>>> import numpy as np
>>> np.set_printoptions(precision=4, suppress=True, linewidth=160, sign=" ")
>>> def rd(a):
...     return np.round(a, 4) + 0
... 
>>> feats = np.array([[1, 0, 0], [-2, -1, 0], [3, 2, 2]])
>>> np.prod(np.diag(feats)), rd(np.linalg.det(feats))
(np.int64(-2), np.float64(-2.0))
>>> rd(np.sort(np.linalg.eigvals(feats)))
array([-1.,  1.,  2.])
>>> np.linalg.matrix_rank(feats - feats[0, 0] * np.eye(3))
np.int64(2)
>>> G = feats.T @ feats
>>> (feats @ feats.T).shape
(3, 3)
>>> np.linalg.matrix_rank(G)
np.int64(3)
>>> np.diag(G)
array([ 14,   5,   4])
>>> Y = np.linalg.inv(feats)
>>> rd(Y)
array([[ 1. ,  0. ,  0. ],
       [-2. , -1. ,  0. ],
       [ 0.5,  1. ,  0.5]])
>>> rd(feats @ Y)
array([[ 1.,  0.,  0.],
       [ 0.,  1.,  0.],
       [ 0.,  0.,  1.]])
>>> rd(np.linalg.det(feats) * np.linalg.det(Y))
np.float64(1.0)
>>> rd(np.linalg.inv(Y))
array([[ 1.,  0.,  0.],
       [-2., -1.,  0.],
       [ 3.,  2.,  2.]])
>>> K = np.load("run0.npy")
>>> K
array([[ 0,  2,  0,  4],
       [ 0,  0,  9,  8],
       [ 0,  0,  0,  2],
       [ 0,  0,  0,  0]])
>>> # looks like rank 3
>>> rng = np.random.default_rng(1727)
>>> idx = rng.permutation(4)
>>> idx
array([ 1,  0,  3,  2])
>>> Y = K[idx][:, idx]
>>> np.allclose(Y, K)
False
>>> P = np.triu(np.array([[1, 1, -2, 1], [1, 1, 2, 1], [2, 0, 1, -2], [2, -1, 0, 1]]), 1) + np.eye(4)
>>> Y = P @ K @ np.linalg.inv(P)
>>> np.poly(Y)
array([ 1.,  0.,  0.,  0.,  0.])
>>> np.trace(Y), np.trace(K)
(np.float64(0.0), np.int64(0))
>>> np.linalg.matrix_rank(Y)
np.int64(3)
>>> rd(np.linalg.norm(K, 2) / np.linalg.norm(K))
np.float64(0.9569)
>>> [round(float(x), 4) for x in np.linalg.svd(K, compute_uv=False)[:3]]
[12.4392, 3.6951, 0.7832]
>>> np.argsort(-np.linalg.norm(K, axis=0).round(6), kind="stable")[:3]
array([ 3,  2,  1])
>>> K @ K
array([[  0,   0,  18,  16],
       [  0,   0,   0,  18],
       [  0,   0,   0,   0],
       [  0,   0,   0,   0]])
>>> rd(np.sort(np.linalg.eigvals(K)))
array([ 0.,  0.,  0.,  0.])
>>> [int(np.linalg.matrix_rank(np.linalg.matrix_power(K, p))) for p in range(1, 5)]
[3, 2, 1, 0]
>>> np.linalg.matrix_rank(K - K[0, 0] * np.eye(4))
np.int64(3)
>>> J = np.loadtxt("arr.csv", delimiter=",")
>>> J
array([[ 1.,  2.,  0.,  0.,  0.,  0.],
       [ 1.,  2.,  0.,  0.,  0.,  0.],
       [ 1.,  1.,  0.,  0.,  0.,  0.],
       [ 0.,  0.,  1.,  2.,  0.,  0.],
       [ 0.,  0.,  1.,  2.,  0.,  0.],
       [ 0.,  0.,  1.,  1.,  0.,  0.],
       [ 0.,  0.,  0.,  0.,  1.,  2.],
       [ 0.,  0.,  0.,  0.,  1.,  2.],
       [ 0.,  0.,  0.,  0.,  1.,  1.]])
>>> # row 1 repeats row 0
>>> P = J @ np.linalg.solve(J.T @ J, J.T)
>>> rd(np.linalg.eigvalsh(P))
array([ 0.,  0.,  0.,  1.,  1.,  1.,  1.,  1.,  1.])
>>> rd(np.trace(P))
np.float64(6.0)
>>> x = np.array([2, 0, 1, 0, 5, 0])
>>> y = J @ x
>>> coef, lr = np.zeros(6), 1 / np.linalg.norm(J, 2) ** 2
>>> for i in range(6):
...     coef -= lr * J.T @ (J @ coef - y)
...     if i % 2 == 0: print(i, round(np.linalg.norm(J @ coef - y), 4))
... 
0 1.9317
2 1.8769
4 1.8236
>>> rd(np.linalg.cond(J))
np.float64(8.3657)
>>> X = np.tanh(np.array([[0.9, -0.2],
...     [-0.5, 1.2],
...     [0.4, -0.9],
...     [1.0, 0.0],
...     [-0.9, 0.1],
...     [-0.7, 1.0],
...     [1.0, 0.4],
...     [0.7, -0.5],
...     [0.0, 1.6],
...     [-1.0, -0.7],
...     [1.3, -0.5],
...     [-0.2, -0.5],
...     [0.4, -1.2],
...     [1.6, -0.6],
...     [0.4, -0.1],
...     [1.4, -0.2],
...     [0.2, -0.2],
...     [-3.1, 1.0],
...     [0.0, -0.7],
...     [0.7, -1.6]]) @ np.array([[-0.7, -1.1, 0.7], [1.0, 2.2, 0.2]]))
>>> rd(X)
array([[-0.6805, -0.8917,  0.5299],
       [ 0.9138,  0.9966, -0.1096],
       [-0.8275, -0.9843,  0.0997],
       [-0.6044, -0.8005,  0.6044],
       [ 0.6231,  0.8367, -0.5441],
       [ 0.9033,  0.9947, -0.2821],
       [-0.2913, -0.2165,  0.6527],
       [-0.7574, -0.9536,  0.3714],
       [ 0.9217,  0.9982,  0.3095],
       [ 0.    , -0.4136, -0.6858],
       [-0.8875, -0.9874,  0.6696],
       [-0.3452, -0.7064, -0.2355],
       [-0.9015, -0.9958,  0.04  ],
       [-0.9379, -0.9958,  0.7616],
       [-0.3627, -0.5784,  0.2543],
       [-0.8275, -0.9626,  0.7352],
       [-0.3275, -0.5784,  0.0997],
       [ 0.9965,  1.    , -0.9618],
       [-0.6044, -0.9121, -0.1391],
       [-0.9699, -0.9996,  0.1684]])
>>> rd(np.linalg.norm(X, 2))
np.float64(5.2751)
>>> np.linalg.norm(X, axis=1).argmax()
np.int64(17)
>>> rd(np.linalg.norm(X[16], 1)), rd(np.linalg.norm(X[16], np.inf))
(np.float64(1.0055), np.float64(0.5784))
>>> rd(np.linalg.norm(X, "nuc"))
np.float64(7.3602)
>>> m1 = np.load("a.npy")
>>> m1
array([[ 2,  0,  0,  0],
       [-1,  0,  0,  0],
       [ 1,  2,  2,  0],
       [-1,  1,  1, -2]])
>>> # columns 1 and 2 are equal
>>> rd(np.linalg.norm(m1, 2) / np.linalg.norm(m1))
np.float64(0.7309)
>>> np.argsort(-np.linalg.norm(m1, axis=0).round(6), kind="stable")[:3]
array([ 0,  1,  2])
>>> [round(float(x), 4) for x in np.linalg.svd(m1, compute_uv=False)[:3]]
[3.3492, 2.8284, 1.3353]
>>> np.linalg.cond(m1) > 100
np.True_
>>> W = np.array([[2, 2, 1, 0], [3, 3, 1, 3], [3, 2, 1, 1], [2, 3, 3, 3]])
>>> coef = np.array([2, -8, 3, 6])
>>> hid = np.maximum(m1 @ W + coef, 0)
>>> (hid > 0).mean(axis=0)
array([ 0.75,  0.25,  0.75,  1.  ])
>>> hid
array([[  6,   0,   5,   6],
       [  0,   0,   2,   6],
       [ 16,   4,   8,  14],
       [  2,   0,   0,   4]])
>>> np.linalg.matrix_rank(hid)
np.int64(4)
>>> basis = np.array([[3, 3], [0, 3], [0, 1], [0, 2]])
>>> hid @ basis
array([[ 18,  35],
       [  0,  14],
       [ 48,  96],
       [  6,  14]])
>>> left, sigma, vt = np.linalg.svd(m1)
>>> rd(sigma)
array([ 3.3492,  2.8284,  1.3353,  0.    ])
>>> np.argmax(sigma[:-1] / (sigma[1:] + 1e-6)) + 1
np.int64(3)
>>> Y = left[:, :3] @ np.diag(sigma[:3]) @ vt[:3]
>>> np.linalg.matrix_rank(Y)
np.int64(3)
>>> rd(np.linalg.norm(m1 - Y, 2)), rd(sigma[3])
(np.float64(0.0), np.float64(0.0))
>>> Y = m1 / np.linalg.norm(m1, axis=1, keepdims=True)
>>> G = Y @ Y.T
>>> (G - 2 * np.eye(4)).round(6).argmax(axis=1)
array([ 2,  3,  3,  1])
>>> rd(G[1])
array([-1.    ,  1.    , -0.3333,  0.378 ])
>>> rd(G)
array([[ 1.    , -1.    ,  0.3333, -0.378 ],
       [-1.    ,  1.    , -0.3333,  0.378 ],
       [ 0.3333, -0.3333,  1.    ,  0.378 ],
       [-0.378 ,  0.378 ,  0.378 ,  1.    ]])
>>> W0 = np.diag(20 * np.array([0, -1, -1, -1])) + np.array([[-2, 3, 2, 1], [1, 1, 3, 1], [0, 3, 2, 0], [-2, 1, -2, 3]])
>>> W0
array([[ -2,   3,   2,   1],
       [  1, -19,   3,   1],
       [  0,   3, -18,   0],
       [ -2,   1,  -2, -17]])
>>> Q, R = np.linalg.qr(W0)
>>> Q.shape, R.shape
((4, 4), (4, 4))
>>> np.allclose(R.T @ R, W0.T @ W0)
True
>>> rd(np.trace(Q @ Q.T))
np.float64(4.0)
>>> rd(Q)
array([[-0.6667, -0.1735,  0.0959, -0.7185],
       [ 0.3333, -0.9253, -0.1469, -0.1055],
       [ 0.    ,  0.1735, -0.9698, -0.1714],
       [-0.6667, -0.2892, -0.1694,  0.6658]])
>>> abs(R[0, 0]), rd(np.linalg.norm(W0[:, 0]))
(np.float64(3.0), np.float64(3.0))
>>> rd(np.linalg.svd(W0, compute_uv=False))
array([ 22.01  ,  16.7912,  15.8447,   1.8874])
>>> W0.mean(axis=0)
array([-0.75, -3.  , -3.75, -3.75])
>>> np.unravel_index(np.abs(W0).argmax(), W0.shape)
(np.int64(1), np.int64(1))
>>> r0 = np.array([3, -1, 2, 3])
>>> Y = W0 + np.outer(r0, np.eye(4)[0])
>>> rd(np.linalg.det(Y) / np.linalg.det(W0)), rd(1 + np.linalg.solve(W0, r0)[0])
(np.float64(-0.6835), np.float64(-0.6835))
>>> np.linalg.matrix_rank(Y - W0)
np.int64(1)
>>> arr = np.load("block5.npy")
>>> arr
array([[ 5.1313, -5.2248, -6.1836],
       [-2.3859,  2.5064,  2.1182],
       [-1.0975,  1.0645,  1.6548],
       [ 4.1664, -4.3171, -3.7288],
       [-0.5641,  0.9502,  0.7024],
       [ 2.5626, -2.3657, -2.0957],
       [-3.4692,  3.5998,  3.2115],
       [-6.7317,  6.7332,  6.456 ],
       [ 1.3242, -1.6369, -1.3127],
       [ 1.5144, -1.1902, -1.4486],
       [ 9.8102, -9.1738, -9.3656],
       [-1.6226,  1.4451,  1.9085],
       [ 2.3657, -1.9695, -1.9151],
       [-3.4831,  3.0976,  2.714 ],
       [-1.6606,  1.2454,  0.9549],
       [ 2.3671, -3.0036, -3.0564],
       [-4.8544,  4.8032,  4.8597],
       [ 2.1685, -2.3899, -2.1652],
       [ 6.6062, -6.3167, -6.8735],
       [ 0.7256, -0.7329, -0.9445]])
>>> G = np.cov(arr, rowvar=False)
>>> rd(np.polyfit(arr[:, 0], arr[:, 2], 1))
array([-0.9782, -0.0959])
>>> rd(G)
array([[ 16.2096, -15.7773, -15.8555],
       [-15.7773,  15.4456,  15.5008],
       [-15.8555,  15.5008,  15.7171]])
>>> np.argwhere(np.triu(np.abs(np.corrcoef(arr.T)) > 0.8, 1))
array([[ 0,  1],
       [ 0,  2],
       [ 1,  2]])
>>> rd(np.linalg.eigvalsh(G)[::-1])
array([ 47.2178,   0.112 ,   0.0425])
>>> rd(np.corrcoef(arr.T))
array([[ 1.    , -0.9971, -0.9934],
       [-0.9971,  1.    ,  0.9949],
       [-0.9934,  0.9949,  1.    ]])
>>> Ac = arr - arr.mean(axis=0)
>>> left, sigma, vt = np.linalg.svd(Ac, full_matrices=False)
>>> (np.sign(left[:, 0]) == np.sign(left[0, 0])).astype(int)
array([ 1,  0,  0,  1,  0,  1,  0,  0,  1,  1,  1,  0,  1,  0,  0,  1,  0,  1,  1,  1])
>>> np.linalg.matrix_rank(Ac)
np.int64(3)
>>> rd((sigma ** 2).sum() ** 2 / (sigma ** 4).sum())
np.float64(1.0065)
>>> rd(sigma ** 2 / (sigma ** 2).sum())
array([ 0.9967,  0.0024,  0.0009])
>>> np.searchsorted(np.cumsum(sigma ** 2) / (sigma ** 2).sum(), 0.9) + 1
np.int64(1)
>>> rd(Ac.mean(axis=0))
array([ 0.,  0.,  0.])
>>> rd(np.abs(vt[-1]))
array([ 0.5958,  0.7843,  0.1729])
>>> data = np.load("data.npy")
>>> data
array([[ 0.6   , -0.3   ,  0.3   ,  0.4   ],
       [ 0.6008, -0.2619,  0.252 ,  0.2795],
       [-1.2   , -0.2   , -0.3   ,  1.9   ]])
>>> Y = np.array([[2, -1, 3], [-1, -2, -3]])
>>> basis = np.kron(Y, data)
>>> rd(np.linalg.norm(basis, 2)), rd(np.linalg.norm(Y, 2) * np.linalg.norm(data, 2))
(np.float64(10.9256), np.float64(10.9256))
>>> np.linalg.matrix_rank(basis)
np.int64(6)
>>> basis.shape
(6, 12)
>>> np.linalg.cond(data) > 100
np.False_
>>> rd(np.linalg.norm(data, 2) / np.linalg.norm(data))
np.float64(0.8969)
>>> [round(float(x), 4) for x in np.linalg.svd(data, compute_uv=False)[:3]]
[2.2781, 1.1228, 0.0239]
>>> np.linalg.matrix_rank(data, rtol=0.1)
np.int64(2)
>>> G = data.T @ data
>>> (data @ data.T).shape
(3, 3)
>>> rd(np.linalg.svd(data, compute_uv=False) ** 2)
array([ 5.1899,  1.2607,  0.0006])
>>> rd(np.diag(G))
array([ 2.161 ,  0.1986,  0.2435,  3.8481])
>>> left, sigma, vt = np.linalg.svd(data)
>>> rd(sigma)
array([ 2.2781,  1.1228,  0.0239])
>>> np.argmax(sigma[:-1] / (sigma[1:] + 1e-6)) + 1
np.int64(2)
>>> Y = left[:, :2] @ np.diag(sigma[:2]) @ vt[:2]
>>> rd(np.abs(data - Y).max())
np.float64(0.0165)
>>> rd(np.linalg.norm(data - Y, 2)), rd(sigma[2])
(np.float64(0.0239), np.float64(0.0239))
>>> th = np.radians(36)
>>> R = np.eye(4)
>>> R[2, 2] = R[3, 3] = np.cos(th)
>>> R[2, 3], R[3, 2] = -np.sin(th), np.sin(th)
>>> rd(R)
array([[ 1.    ,  0.    ,  0.    ,  0.    ],
       [ 0.    ,  1.    ,  0.    ,  0.    ],
       [ 0.    ,  0.    ,  0.809 , -0.5878],
       [ 0.    ,  0.    ,  0.5878,  0.809 ]])
>>> Y = data @ R.T
>>> rd(Y)
array([[ 0.6   , -0.3   ,  0.0076,  0.4999],
       [ 0.6008, -0.2619,  0.0396,  0.3742],
       [-1.2   , -0.2   , -1.3595,  1.3608]])
>>> rd(np.abs(Y - data).max(axis=0))
array([ 0.    ,  0.    ,  1.0595,  0.5392])
>>> np.allclose(np.linalg.norm(data, axis=1), np.linalg.norm(Y, axis=1))
True
>>> rd(np.linalg.svd(data, compute_uv=False)), rd(np.linalg.svd(Y, compute_uv=False))
(array([ 2.2781,  1.1228,  0.0239]), array([ 2.2781,  1.1228,  0.0239]))
